% python3 -q
>>> import numpy as np
>>> np.set_printoptions(precision=2, suppress=True, linewidth=100)
>>> def rd(a):
...     return np.round(a, 2) + 0
... 
>>> q, _ = np.linalg.qr(np.array([[2.1, 0.9, 0.8], [-1.0, -0.7, -0.9], [1.0, 0.2, -1.4]]))
>>> J = q[:, :3]
>>> print(rd(J))
[[-0.83 -0.04 -0.56]
 [ 0.39 -0.75 -0.53]
 [-0.39 -0.66  0.64]]
>>> # columns are unit length and at right angles
>>> x = np.array([-3, 3, 4])
>>> rhs = J @ x
>>> print(rd(rhs))
[ 0.14 -5.57  1.73]
>>> print(rd(np.linalg.solve(J, rhs)))
[-3.  3.  4.]
>>> print(rd(np.linalg.solve(J, rhs + J[:, 0])))
[-2.  3.  4.]
>>> print(rd(np.linalg.solve(J.T, J[1])))
[0. 1. 0.]
>>> W0 = np.array([[-2, -4, 1, -5], [4, -4, 1, -2], [0, -2, -1, -3], [0, 4, 2, -5]])
>>> q, vecs = np.linalg.qr(W0[:, :3])[0], np.linalg.qr(W0[:, 3:])[0]
>>> sig = np.linalg.svd(q.T @ vecs, compute_uv=False)
>>> print(rd(sig))
[0.78]
>>> print(rd(np.degrees(np.arccos(sig.clip(0, 1)))))
[38.3]
>>> Y = W0 / np.sqrt((W0 ** 2).mean(axis=1, keepdims=True))
>>> print(rd(Y[2]))
[ 0.   -1.07 -0.53 -1.6 ]
>>> print(rd(np.linalg.norm(Y, axis=1)))
[2. 2. 2. 2.]
>>> print(W0 - W0.mean(axis=1, keepdims=True))
[[ 0.5  -1.5   3.5  -2.5 ]
 [ 4.25 -3.75  1.25 -1.75]
 [ 1.5  -0.5   0.5  -1.5 ]
 [-0.25  3.75  1.75 -5.25]]
>>> P = np.triu(np.array([[0, -1, 1, 0], [-2, 2, 0, 1], [0, 2, -1, 1], [-2, -2, 2, -2]]), 1) + np.eye(4)
>>> Y = P @ W0 @ np.linalg.inv(P)
>>> print(P @ W0 - W0 @ P)
[[-4.  0.  0.  2.]
 [ 0.  8. -2. -2.]
 [ 0.  4.  2. -2.]
 [ 0.  0.  0. -6.]]
>>> print(Y)
[[ -6.  -8.   5.  -3.]
 [  4.   4.  -1. -10.]
 [  0.   2.   1. -11.]
 [  0.   4.   2. -11.]]
>>> print(rd(np.poly(Y)))
[  1.  12.  81. 340. 396.]
>>> print(np.linalg.matrix_rank(Y))
4
>>> rng = np.random.default_rng(589167)
>>> z = rng.permutation(4)
>>> Y = W0[:, z] * rng.choice([-1, 1], 4)
>>> print(Y)
[[-4 -5 -2  1]
 [-4 -2  4  1]
 [-2 -3  0 -1]
 [ 4 -5  0  2]]
>>> left, _, Vh = np.linalg.svd(W0.T @ Y)
>>> print(rd(left @ Vh))
[[0. 0. 1. 0.]
 [1. 0. 0. 0.]
 [0. 0. 0. 1.]
 [0. 1. 0. 0.]]
>>> data = np.load("data.npy")
>>> print(data)
[[ 1.42  2.51  8.28]
 [-4.   -1.87  0.39]
 [ 4.42 -0.71  3.83]]
>>> u = np.array([-8, 7, 8])
>>> print(rd(np.polyval(u, data[1])))
[-148.    -33.07    9.51]
>>> print(rd(np.correlate(data[1], data[0], "full")))
[-33.12 -25.52  -7.14  -1.68   0.55]
>>> print(np.linalg.norm(data, axis=1).argmax())
0
>>> print(rd(np.linalg.norm(data, axis=0)))
[6.13 3.21 9.13]
>>> print(rd(np.linalg.norm(data) ** 2 / np.linalg.norm(data, 2) ** 2))
1.31
>>> print(rd(np.linalg.norm(data, 2)))
10.0
>>> z = rng.permutation(3)
>>> print(z)
[1 2 0]
>>> Y = data[z][:, z]
>>> print(rd(np.sort(np.abs(np.linalg.eigvals(Y)))))
[3.81 3.81 8.62]
>>> print(np.trace(Y))
3.38
>>> print(np.diag(Y))
[-1.87  3.83  1.42]
>>> print(Y)
[[-1.87  0.39 -4.  ]
 [-0.71  3.83  4.42]
 [ 2.51  8.28  1.42]]
>>> u, g = data[1], data[2]
>>> print(rd(u @ u))
19.65
>>> pr = (u @ g) / (u @ u) * u
>>> print(rd(pr))
[ 3.02  1.41 -0.29]
>>> print(rd(np.linalg.norm(u + g) ** 2 + np.linalg.norm(u - g) ** 2))
108.72
>>> print(rd(g - pr))
[ 1.4  -2.12  4.12]
>>> feats = np.load("dump.npy")
>>> print(feats)
[[ 2.77 -1.15]
 [-1.15 -2.77]]
>>> print(rd(np.linalg.norm(feats, 1)), rd(np.linalg.norm(feats, np.inf)))
3.92 3.92
>>> print(rd(np.linalg.norm(feats, 2)))
3.0
>>> print(np.linalg.norm(feats, axis=1).argmax())
0
>>> print(rd(np.linalg.norm(feats[1] - feats[0])))
4.24
>>> u = np.array([-7, -8])
>>> Y = feats + np.outer(u, np.eye(2)[0])
>>> print(np.linalg.matrix_rank(np.linalg.inv(Y) - np.linalg.inv(feats), tol=1e-8))
1
>>> print(np.linalg.matrix_rank(Y - feats))
1
>>> print(rd(np.linalg.det(Y) / np.linalg.det(feats)), rd(1 + np.linalg.solve(feats, u)[0]))
-0.13 -0.13
>>> A = np.load("block7.npy")
>>> print(A)
[[ 2.66 -3.06 -2.93]
 [ 2.46  4.22 -1.08]
 [ 4.47 -1.77 -1.38]
 [ 4.92  0.79 -0.43]
 [-0.36  4.98  0.19]
 [ 0.55  1.57  4.72]
 [-1.8  -0.1   4.67]
 [ 0.66  4.5   2.08]
 [-3.74  3.21  0.83]
 [-1.84  4.02  2.35]
 [ 3.36  3.35  1.59]]
>>> cen = A - A.mean(axis=0)
>>> vecs = np.linalg.svd(cen)[2][:2]
>>> Y = cen - cen @ vecs.T @ vecs
>>> print(rd(np.cov(cen @ vecs.T, rowvar=False)))
[[12.95  0.  ]
 [ 0.    5.01]]
>>> print(rd((cen @ vecs.T).std(axis=0)))
[3.43 2.14]
>>> print(rd(np.linalg.norm(Y) / np.linalg.norm(cen)))
0.38
>>> z = rng.permutation(3)
>>> Y = A[:, z] * rng.choice([-1, 1], 3)
>>> print(Y)
[[-3.06  2.66 -2.93]
 [ 4.22  2.46 -1.08]
 [-1.77  4.47 -1.38]
 [ 0.79  4.92 -0.43]
 [ 4.98 -0.36  0.19]
 [ 1.57  0.55  4.72]
 [-0.1  -1.8   4.67]
 [ 4.5   0.66  2.08]
 [ 3.21 -3.74  0.83]
 [ 4.02 -1.84  2.35]
 [ 3.35  3.36  1.59]]
>>> left, _, Vh = np.linalg.svd(A.T @ Y)
>>> print(rd(np.linalg.lstsq(A, Y)[0]))
[[0. 1. 0.]
 [1. 0. 0.]
 [0. 0. 1.]]
>>> print(rd(left @ Vh))
[[0. 1. 0.]
 [1. 0. 0.]
 [0. 0. 1.]]
>>> print(np.abs(A).max())
4.98
>>> print(rd(A.sum(axis=0)))
[11.34 21.71 10.61]
>>> print(A.shape)
(11, 3)
>>> print(rd(np.linalg.svd(A, compute_uv=False)))
[12.13  9.48  6.19]
>>> print(rd(np.linalg.norm(A)))
16.59
>>> print(np.count_nonzero(A))
33
>>> x = np.array([2, -2, 1])
>>> rhs = A @ x
>>> print(rd(np.linalg.solve(A.T @ A, A.T @ rhs)))
[ 2. -2.  1.]
>>> print(rd(np.linalg.lstsq(A, rhs)[0]))
[ 2. -2.  1.]
>>> rhs = rhs + 0.3 * rng.normal(size=11)
>>> print(rd(rhs))
[  8.83  -4.7   11.16   8.12  -9.97   2.78   1.24  -6.12 -13.34  -8.92   1.17]
>>> b, *_ = np.linalg.lstsq(A, rhs)
>>> print(rd(np.linalg.norm(rhs - A @ b)))
1.08
>>> print(rd(b))
[ 2.   -2.01  0.98]
>>> Y = np.c_[A[:, :1] @ np.array([[-2]]), np.array([-4, -2, -1, 5, 0, 0, -5, 2, 2, -4, 0])]
>>> print(Y)
[[-5.32 -4.  ]
 [-4.92 -2.  ]
 [-8.94 -1.  ]
 [-9.84  5.  ]
 [ 0.72  0.  ]
 [-1.1   0.  ]
 [ 3.6  -5.  ]
 [-1.32  2.  ]
 [ 7.48  2.  ]
 [ 3.68 -4.  ]
 [-6.72  0.  ]]
>>> print(rd(np.linalg.lstsq(A, Y[:, 0])[0]))
[-2.  0.  0.]
>>> print(rd(np.linalg.norm(np.linalg.qr(A)[0].T @ Y, axis=0) ** 2 / ((Y ** 2).sum(axis=0) + 1e-12)))
[1.   0.07]
>>> print(np.linalg.matrix_rank(np.c_[A, Y]))
4
>>> arr = np.loadtxt("sample14.csv", delimiter=",")
>>> print(arr)
[[ 5.  0.  0.  0.]
 [ 0. -5.  0.  0.]
 [ 0.  0.  3.  0.]
 [ 0.  0.  0. -5.]]
>>> # splits into 4 blocks
>>> print(np.linalg.matrix_rank(arr - arr[0, 0] * np.eye(4)))
3
>>> print(rd(np.sort(np.linalg.eigvals(arr))))
[-5. -5.  3.  5.]
>>> print(np.prod(np.diag(arr)), rd(np.linalg.det(arr)))
375.0 375.0
>>> print(rd(np.linalg.matrix_power(arr - np.diag(np.diag(arr)), 4)))
[[0. 0. 0. 0.]
 [0. 0. 0. 0.]
 [0. 0. 0. 0.]
 [0. 0. 0. 0.]]
>>> print(arr @ arr)
[[25.  0.  0.  0.]
 [ 0. 25.  0.  0.]
 [ 0.  0.  9.  0.]
 [ 0.  0.  0. 25.]]
>>> M = np.load("case17.npy")
>>> print(M)
[[  0.21  -0.49   0.32]
 [ -9.09  -3.4    1.72]
 [ 10.55   3.67  -0.49]
 [ -0.37  -1.21  -0.02]
 [  1.96   0.22   0.19]
 [-12.05  -9.22  -1.76]
 [ -9.65  -8.75  -2.34]
 [ -6.79  -4.25   0.12]
 [  6.13   4.83   2.21]
 [ -5.02  -5.36  -1.48]
 [ -4.05  -1.09   1.55]
 [  1.74  -0.87  -0.59]
 [  5.83   1.92   0.  ]
 [ -6.1   -5.08  -0.83]
 [  6.88   3.37   0.74]
 [  7.83   2.13  -0.63]
 [  8.73   2.85  -0.42]
 [  1.9   -0.75  -0.56]
 [  4.48   2.9    1.33]
 [-24.04 -15.57  -2.04]
 [-17.4  -14.8   -4.08]
 [ -0.47  -3.3   -1.65]
 [  4.69   2.02   0.54]
 [ -2.65  -0.29   1.62]
 [ -5.38  -0.34   2.68]
 [  5.81   1.13  -0.62]
 [  2.28  -1.22  -1.09]]
>>> x = np.array([-1, 0, 0])
>>> rhs = M @ x
>>> b, lr = np.zeros(3), 1 / np.linalg.norm(M, 2) ** 2
>>> for i in range(250):
...     b -= lr * M.T @ (M @ b - rhs)
...     if i % 50 == 0: print(i, round(np.linalg.norm(M @ b - rhs), 2))
... 
0 5.01
50 0.79
100 0.54
150 0.46
200 0.39
>>> print(rd(b))
[-0.97 -0.06  0.1 ]
>>> print(rd(np.linalg.cond(M)))
17.95
>>> z = A[:, 0] > np.median(A[:, 0])
>>> u = A[z].mean(axis=0) - A[~z].mean(axis=0)
>>> print((((A - A.mean(axis=0)) @ u > 0) == z).mean())
1.0
>>> print(np.argsort(-np.abs(u).round(6), kind="stable"))
[0 2 1]
>>> print(((A - A.mean(axis=0)) @ u > 0).astype(int))
[1 1 1 1 0 0 0 0 0 0 1]
>>> x = np.array([1, 2, 1])
>>> rhs = M @ x
>>> print(rd(np.linalg.pinv(M) @ M))
[[1. 0. 0.]
 [0. 1. 0.]
 [0. 0. 1.]]
>>> try:
...     np.linalg.solve(M, rhs)
... except np.linalg.LinAlgError as e:
...     print(repr(e))
... 
LinAlgError('Last 2 dimensions of the array must be square')
>>> rhs = rhs + 0.1 * rng.normal(size=27)
>>> print(rd(rhs))
[ -0.46 -14.3   17.35  -2.97   2.57 -32.23 -29.51 -15.16  18.02 -17.21  -4.63  -0.49   9.73 -17.09
  14.32  11.44  13.8   -0.26  11.65 -57.17 -51.24  -8.73   9.07  -1.63  -3.37   7.5   -1.26]
>>> b, *_ = np.linalg.lstsq(M, rhs)
>>> print(rd(M.T @ (rhs - M @ b)))
[0. 0. 0.]
>>> print([round(float(np.linalg.norm(np.linalg.solve(M.T @ M + lam * np.eye(3), M.T @ rhs))), 2) for lam in (0, 1, 10, 100)])
[2.46, 2.45, 2.39, 2.07]
